$ ipython --no-banner

In [1]: import numpy as np

In [2]: import numpy.linalg as la

In [3]: np.set_printoptions(precision=3, suppress=True, linewidth=160, legacy="1.25")

In [4]: def rnd(a):
   ...:     return np.round(a, 3) + 0
   ...: 

In [5]: arr = np.load("mat.npy")

In [6]: print(arr)
[[6. 1. 1.]
 [1. 6. 1.]
 [1. 1. 6.]]

In [7]: w, V = la.eig(arr)

In [8]: print(rnd(arr @ V[:, 0] - w[0] * V[:, 0]))
[0. 0. 0.]

In [9]: print(rnd(np.sort(la.eigvals(la.inv(arr)))))
[0.125 0.2   0.2  ]

In [10]: print(rnd(np.prod(w)))
200.0

In [11]: x0 = np.ones(3)

In [12]: for _ in range(7):
    ...:     x0 = arr @ x0
    ...:     x0 /= la.norm(x0)
    ...:     print(round(x0 @ arr @ x0, 3))
    ...: 
8.0
8.0
8.0
8.0
8.0
8.0
8.0

In [13]: print(rnd(la.eigvalsh(arr)[-1]))
8.0

In [14]: print(rnd(x0))
[0.577 0.577 0.577]

In [15]: W1 = np.array([[-1, -1, -5], [-2, -5, -5], [-5, 0, 3]])

In [16]: b = np.array([5, 4, 2])

In [17]: H = np.maximum(arr @ W1 + b, 0)

In [18]: print(H)
[[ 0.  0.  0.]
 [ 0.  0.  0.]
 [ 0.  0. 10.]]

In [19]: print((H > 0).astype(int))
[[0 0 0]
 [0 0 0]
 [0 0 1]]

In [20]: print(rnd((H > 0).mean(axis=0)))
[0.    0.    0.333]

In [21]: print(la.matrix_rank(H))
1

In [22]: cent = np.array([[5, 0, 5], [-5, 2, -4], [0, 1, 2]])

In [23]: print(W1 @ cent)
[[  0  -7 -11]
 [ 15 -15   0]
 [-25   3 -19]]

In [24]: print(H @ cent)
[[ 0.  0.  0.]
 [ 0.  0.  0.]
 [ 0. 10. 20.]]

In [25]: gram = arr.T @ arr

In [26]: print(np.allclose(gram, gram.T))
True

In [27]: print(rnd(la.svd(arr, compute_uv=False) ** 2))
[64. 25. 25.]

In [28]: print(rnd(la.eigvalsh(gram)[::-1]))
[64. 25. 25.]

In [29]: print(gram)
[[38. 13. 13.]
 [13. 38. 13.]
 [13. 13. 38.]]

In [30]: print(np.trace(gram), (arr ** 2).sum())
114.0 114.0

In [31]: E = np.load("layer16.npy")

In [32]: print(E)
[[ 1.  2.  0.]
 [ 2. -1.  2.]
 [ 0.  2.  1.]]

In [33]: # equal to its transpose

In [34]: f = np.array([2, 2])

In [35]: print(np.correlate(E[0], E[1], "full"))
[2. 3. 0. 4. 0.]
